>>> import numpy as np
>>> import numpy.linalg as la
>>> np.set_printoptions(precision=4, suppress=True, linewidth=200, legacy="1.25")
>>> arr = np.load("x.npy")
>>> arr
array([[-0.4, 16. ],
       [ 1.7,  9. ]])
>>> Y = arr / la.norm(arr, axis=1, keepdims=True)
>>> cov = Y @ Y.T
>>> (cov - 2 * np.eye(2)).round(6).argmax(axis=1)
array([1, 0])
>>> round(np.degrees(np.arccos(np.clip(cov[1, 0], -1, 1))), 4)
12.1286
>>> cov
array([[1.    , 0.9777],
       [0.9777, 1.    ]])
>>> q, vecs = la.qr(arr[:, :1])[0], la.qr(arr[:, 1:])[0]
>>> s = la.svd(q.T @ vecs, compute_uv=False)
>>> round(la.norm(q @ q.T - vecs @ vecs.T, 2), 4)
0.9607
>>> s
array([0.2776])
>>> np.argsort(-la.norm(arr, axis=0).round(6), kind="stable")[:3]
array([1, 0])
>>> [round(float(x), 4) for x in la.svd(arr, compute_uv=False)[:3]]
[18.364, 1.6772]
>>> round(la.norm(arr, 2) / la.norm(arr), 4)
0.9959
>>> m1 = np.load("block9.npy")
>>> m1
array([[ 3,  0,  0],
       [-2,  0,  0],
       [ 0,  0,  0]])
>>> (m1 != 0).astype(int)
array([[1, 0, 0],
       [1, 0, 0],
       [0, 0, 0]])
>>> m1 @ m1
array([[ 9,  0,  0],
       [-6,  0,  0],
       [ 0,  0,  0]])
>>> (la.matrix_power((m1 != 0) + (m1.T != 0) + np.eye(3), 3) > 0).astype(int)
array([[1, 1, 0],
       [1, 1, 0],
       [0, 0, 1]])
>>> m1.T @ m1
array([[13,  0,  0],
       [ 0,  0,  0],
       [ 0,  0,  0]])
>>> m1 @ m1.T
array([[ 9, -6,  0],
       [-6,  4,  0],
       [ 0,  0,  0]])
>>> la.pinv(m1)
array([[ 0.2308, -0.1538,  0.    ],
       [ 0.    ,  0.    ,  0.    ],
       [ 0.    ,  0.    ,  0.    ]])
>>> rng = np.random.default_rng(55073)
>>> z = rng.permutation(3)
>>> z
array([2, 0, 1])
>>> Y = m1[z][:, z]
>>> np.allclose(Y, m1)
False
>>> np.sort(np.abs(la.eigvals(Y)))
array([0., 0., 3.])
>>> round(la.det(Y), 4), np.round(la.det(m1[z]), 4)
(0.0, 0.0)
>>> U, s, Vt = la.svd(m1)
>>> s
array([3.6056, 0.    , 0.    ])
>>> np.argmax(s[:-1] / (s[1:] + 1e-6)) + 1
1
>>> Y = U[:, :1] @ np.diag(s[:1]) @ Vt[:1]
>>> Y
array([[ 3.,  0.,  0.],
       [-2.,  0.,  0.],
       [ 0.,  0.,  0.]])
>>> round(np.abs(m1 - Y).max(), 4)
0.0
>>> la.matrix_rank(Y)
1
>>> data = np.array([[9, 7, 6], [7, 2, 1], [5, 4, 0]])
>>> data[:, 0] = -3 * data[:, 1]
>>> data
array([[-21,   7,   6],
       [ -6,   2,   1],
       [-12,   4,   0]])
>>> # null space of dimension 1
>>> rank = la.matrix_rank(data)
>>> rank
2
>>> null = la.svd(data)[2][rank:].T
>>> np.round(null[:, 0] / null[np.abs(null[:, 0]).round(6).argmax(), 0], 4) + 0
array([0.3333, 1.    , 0.    ])
>>> z = rng.permutation(3)
>>> z
array([0, 2, 1])
>>> Y = data[z][:, z]
>>> np.trace(Y)
-19
>>> Y
array([[-21,   6,   7],
       [-12,   0,   4],
       [ -6,   1,   2]])
>>> np.round(np.sort(np.abs(la.eigvals(Y))), 4) + 0
array([ 0.   ,  4.783, 14.217])
>>> np.allclose(Y, data)
False
>>> U, s, Vt = la.svd(data)
>>> np.argmax(s[:-1] / (s[1:] + 1e-6)) + 1
2
>>> Y = U[:, :2] @ np.diag(s[:2]) @ Vt[:2]
>>> round(float(la.norm(data - Y, 2)), 4), round(float(s[2]), 4)
(0.0, 0.0)
>>> T = np.stack([data, 4 * data, data[::-1]])
>>> la.matrix_rank(T.reshape(3, -1))
2
>>> np.einsum("bij,cij->bc", T, T)
array([[  727,  2908,   601],
       [ 2908, 11632,  2404],
       [  601,  2404,   727]])
>>> (T @ data.T).shape
(3, 3, 3)
